% ipython --no-banner

In [1]: import numpy as np

In [2]: np.set_printoptions(suppress=True, linewidth=160)

In [3]: F = np.load("x.npy")

In [4]: F
Out[4]: 
array([[ 2,  0],
       [-2,  2]])

In [5]: r0, g = F[1], F[0]

In [6]: r0 @ g
Out[6]: np.int64(-4)

In [7]: p = (r0 @ g) / (r0 @ r0) * r0

In [8]: np.linalg.matrix_rank(np.outer(r0, g))
Out[8]: np.int64(1)

In [9]: p
Out[9]: array([ 1., -1.])

In [10]: (g - p) @ r0
Out[10]: np.float64(0.0)

In [11]: (F + F.T) / 2
Out[11]: 
array([[ 2., -1.],
       [-1.,  2.]])

In [12]: np.trace(F)
Out[12]: np.int64(4)

In [13]: np.round(np.sort(np.abs(np.linalg.eigvals(F))), 2)
Out[13]: array([2., 2.])

In [14]: F @ F
Out[14]: 
array([[ 4,  0],
       [-8,  4]])

In [15]: def softmax(z):
    ...:     e = np.exp(z - z.max(axis=-1, keepdims=True))
    ...:     return e / e.sum(axis=-1, keepdims=True)
    ...: 

In [16]: np.round(softmax(F[1]), 2)
Out[16]: array([0.02, 0.98])

In [17]: np.round(softmax(10 * F[1]), 2) + 0
Out[17]: array([0., 1.])

In [18]: np.round(softmax(F[1] + -1), 2)
Out[18]: array([0.02, 0.98])

In [19]: att = F @ F.T / np.sqrt(2)

In [20]: softmax(att).round(6).argmax(axis=1)
Out[20]: array([0, 1])

In [21]: np.round(softmax(att + np.triu(np.full(att.shape, -np.inf), 1)), 2) + 0
Out[21]: 
array([[1., 0.],
       [0., 1.]])
